% python3 -q
>>> import numpy as np
>>> from numpy import linalg as LA
>>> np.set_printoptions(precision=2, suppress=True, linewidth=140)
>>> E = np.load("arr.npy")
>>> E
array([[  0.47,  -0.58,  -6.44,  18.92],
       [ 11.26,  -0.83,   1.26, -16.46],
       [ 17.02,  -2.11,  -8.34,   6.02],
       [ 18.28,  -2.15,  -7.52,   2.13],
       [ 10.97,  -0.79,   1.43, -16.65],
       [  2.13,   0.28,   5.53, -19.1 ],
       [  7.16,  -1.28,  -8.21,  16.72],
       [ -1.95,  -0.3 ,  -5.6 ,  19.1 ],
       [ 17.26,  -1.72,  -3.33,  -9.38],
       [ 14.08,  -1.91,  -8.87,  10.92],
       [ 14.48,  -1.28,  -0.86, -13.71],
       [ 18.71,  -2.12,  -6.68,  -0.89],
       [ -4.3 ,   0.99,   7.56, -17.98],
       [ 12.89,  -1.81,  -8.89,  12.32],
       [-15.65,   1.45,   1.78,  12.24],
       [  4.27,   0.04,   4.69, -18.97]])
>>> rng = np.random.default_rng(961666)
>>> A2 = E + rng.integers(-2, 3, (16, 2)) @ rng.integers(-2, 3, (2, 4))
>>> A2
array([[  2.47,   1.42,  -8.44,  15.92],
       [  7.26,  -0.83,   1.26, -12.46],
       [ 19.02,  -2.11,  -8.34,   4.02],
       [ 26.28,  -6.15,  -3.52,  -3.87],
       [ 10.97,  -2.79,   3.43, -15.65],
       [  2.13,   4.28,   1.53, -21.1 ],
       [  7.16,  -5.28,  -4.21,  18.72],
       [ -9.95,   3.7 ,  -9.6 ,  25.1 ],
       [ 25.26,  -5.72,   0.67, -15.38],
       [ 14.08,  -1.91,  -8.87,  10.92],
       [ 10.48,   0.72,  -2.86, -10.71],
       [ 18.71,  -0.12,  -8.68,  -1.89],
       [ -8.3 ,   0.99,   7.56, -13.98],
       [ 16.89,  -3.81,  -6.89,   9.32],
       [-15.65,  -0.55,   3.78,  13.24],
       [  4.27,   4.04,   0.69, -20.97]])
>>> print(LA.matrix_rank(A2 - E, tol=1e-8))
2
>>> LA.lstsq(E[:-1].T, E[-1])[2]
np.int32(2)
>>> round(np.trace(LA.pinv(E) @ E), 2)
np.float64(2.0)
>>> print(np.abs(np.diag(LA.qr(E)[1])) > 1e-9)
[ True  True False False]
>>> np.allclose(E[:-1].T @ LA.lstsq(E[:-1].T, E[-1])[0], E[-1])
True
>>> J = np.array([[6.0, 0.0, 5.0, 0.0, 0.0, 0.0],
...     [0.0, 6.0, 0.0, 0.0, 5.0, 0.0],
...     [5.0, 0.0, 6.0, 0.0, 0.0, 0.0],
...     [0.0, 0.0, 0.0, 6.0, 0.0, 5.0],
...     [0.0, 5.0, 0.0, 0.0, 6.0, 0.0],
...     [0.0, 0.0, 0.0, 5.0, 0.0, 6.0]])
>>> J
array([[6., 0., 5., 0., 0., 0.],
       [0., 6., 0., 0., 5., 0.],
       [5., 0., 6., 0., 0., 0.],
       [0., 0., 0., 6., 0., 5.],
       [0., 5., 0., 0., 6., 0.],
       [0., 0., 0., 5., 0., 6.]])
>>> idx = rng.permutation(6)
>>> A2 = J[:, idx] * rng.choice([-1, 1], 6)
>>> A2
array([[ 0.,  0.,  0.,  0.,  5., -6.],
       [ 0.,  0.,  5.,  6.,  0., -0.],
       [ 0.,  0.,  0.,  0.,  6., -5.],
       [ 5.,  6.,  0.,  0.,  0., -0.],
       [ 0.,  0.,  6.,  5.,  0., -0.],
       [ 6.,  5.,  0.,  0.,  0., -0.]])
>>> left, _, Vt = LA.svd(J.T @ A2)
>>> np.round(LA.lstsq(J, A2)[0], 2) + 0
array([[ 0.,  0.,  0.,  0.,  0., -1.],
       [ 0.,  0.,  0.,  1.,  0.,  0.],
       [ 0.,  0.,  0.,  0.,  1.,  0.],
       [ 0.,  1.,  0.,  0.,  0.,  0.],
       [ 0.,  0.,  1.,  0.,  0.,  0.],
       [ 1.,  0.,  0.,  0.,  0.,  0.]])
>>> idx
array([5, 3, 4, 1, 2, 0])
>>> x0 = np.ones(6)
>>> for _ in range(4):
...     x0 = J @ x0
...     x0 /= LA.norm(x0)
...     print(round(x0 @ J @ x0, 2))
... 
11.0
11.0
11.0
11.0
>>> round(LA.eigvalsh(J)[-1], 2)
np.float64(11.0)
>>> np.round(LA.det(J), 2)
np.float64(1331.0)
>>> np.sort(LA.eigvals(J).real)
array([ 1.,  1.,  1., 11., 11., 11.])
>>> np.flatnonzero(LA.matrix_power((J != 0) + (J.T != 0) + np.eye(6), 6)[4])
array([1, 4])
>>> C2 = J.T @ J
>>> np.diag(C2)
array([61., 61., 61., 61., 61., 61.])
>>> LA.eigvalsh(C2)[::-1]
array([121., 121., 121.,   1.,   1.,   1.])
>>> left, sigma, Vt = LA.svd(J, full_matrices=False)
>>> left.shape, sigma.shape, Vt.shape
((6, 6), (6,), (6, 6))
>>> np.round(np.sqrt((sigma ** 2).sum()), 2), round(float(LA.norm(J)), 2)
(np.float64(19.13), 19.13)
>>> W0 = np.load("sample16.npy")
>>> W0
array([[ 5.,  0.,  0.,  0.],
       [ 0.,  6., -1.,  0.],
       [ 0., -1.,  6.,  0.],
       [ 0.,  0.,  0.,  5.]])
>>> idx = rng.permutation(4)
>>> idx
array([2, 3, 1, 0])
>>> A2 = W0[idx][:, idx]
>>> np.trace(A2)
np.float64(22.0)
>>> np.sort(np.abs(LA.eigvals(A2)))
array([5., 5., 5., 7.])
